>>> import numpy as np
>>> import numpy.linalg as la
>>> np.set_printoptions(precision=3, suppress=True, linewidth=120)
>>> Q, _ = la.qr(np.array([[0.3], [1.4], [0.2], [-1.8]]))
>>> W0 = Q @ Q.T
>>> W0
array([[ 0.017,  0.079,  0.011, -0.101],
       [ 0.079,  0.368,  0.053, -0.473],
       [ 0.011,  0.053,  0.008, -0.068],
       [-0.101, -0.473, -0.068,  0.608]])
>>> # rank 1
>>> la.lstsq(W0[:-1].T, W0[-1])[2]
np.int32(1)
>>> np.abs(np.diag(la.qr(W0)[1])) > 1e-9
array([ True, False, False, False])
>>> np.unique(W0.round(6), axis=0).shape
(4, 4)
>>> rng = np.random.default_rng(141844)
>>> A2 = W0 + rng.integers(-2, 3, (4, 1)) @ rng.integers(-2, 3, (1, 4))
>>> A2
array([[-0.983,  1.079, -0.989, -0.101],
       [-1.921,  2.368, -1.947, -0.473],
       [-0.989,  1.053, -0.992, -0.068],
       [-1.101,  0.527, -1.068,  0.608]])
>>> A2 - W0
array([[-1.,  1., -1.,  0.],
       [-2.,  2., -2.,  0.],
       [-1.,  1., -1.,  0.],
       [-1.,  1., -1.,  0.]])
>>> np.abs(A2 - W0).sum(axis=1)
array([3., 6., 3., 3.])
>>> print(np.round(la.svd(A2 - W0, compute_uv=False), 3) + 0)
[4.583 0.    0.    0.   ]
>>> la.matrix_rank(A2 - W0, tol=1e-8)
np.int64(1)
>>> print(A2 @ la.pinv(A2) @ A2)
[[-0.983  1.079 -0.989 -0.101]
 [-1.921  2.368 -1.947 -0.473]
 [-0.989  1.053 -0.992 -0.068]
 [-1.101  0.527 -1.068  0.608]]
>>> print(np.allclose(A2[:-1].T @ la.lstsq(A2[:-1].T, A2[-1])[0], A2[-1]))
True
>>> la.lstsq(A2[:-1].T, A2[-1])[2]
np.int32(2)
>>> np.unique(A2.round(6), axis=0).shape
(4, 4)
>>> np.abs(np.diag(la.qr(A2)[1])) > 1e-9
array([ True,  True, False, False])
>>> z = rng.permutation(4)
>>> z
array([0, 1, 2, 3])
>>> A2 = W0[z][:, z]
>>> A2
array([[ 0.017,  0.079,  0.011, -0.101],
       [ 0.079,  0.368,  0.053, -0.473],
       [ 0.011,  0.053,  0.008, -0.068],
       [-0.101, -0.473, -0.068,  0.608]])
>>> Uu, sv, Vh = la.svd(A2)
>>> evecs = Vh[:(sv > 1e-8).sum()]
>>> x = A2[2] + -1 * A2[1] + rng.integers(2) * np.eye(4)[3]
>>> x
array([-0.068, -0.315, -0.045,  0.405])
>>> np.allclose(evecs.T @ evecs @ x, x)
True
>>> evecs.T @ evecs
array([[ 0.017,  0.079,  0.011, -0.101],
       [ 0.079,  0.368,  0.053, -0.473],
       [ 0.011,  0.053,  0.008, -0.068],
       [-0.101, -0.473, -0.068,  0.608]])
>>> round(float(la.norm(x - evecs.T @ evecs @ x)), 3)
0.0
>>> arr = np.load("sample0.npy")
>>> arr
array([[ 4,  2, -2],
       [ 6,  3, -3],
       [-4, -2,  1],
       [-2, -1,  0],
       [ 0,  0, -3],
       [-2, -1,  1],
       [-6, -3,  1],
       [-6, -3, -1],
       [ 0,  0,  2]])
>>> x = np.array([0, 0, -1])
>>> arr @ x
array([ 2,  3, -1,  0,  3, -1, -1,  1, -2])
>>> np.sign((arr @ x).round(6))
array([ 1,  1, -1,  0,  1, -1, -1,  1, -1])
>>> (arr * x).sum(axis=1)
array([ 2,  3, -1,  0,  3, -1, -1,  1, -2])
>>> np.einsum("ij,j->i", arr, x)
array([ 2,  3, -1,  0,  3, -1, -1,  1, -2])
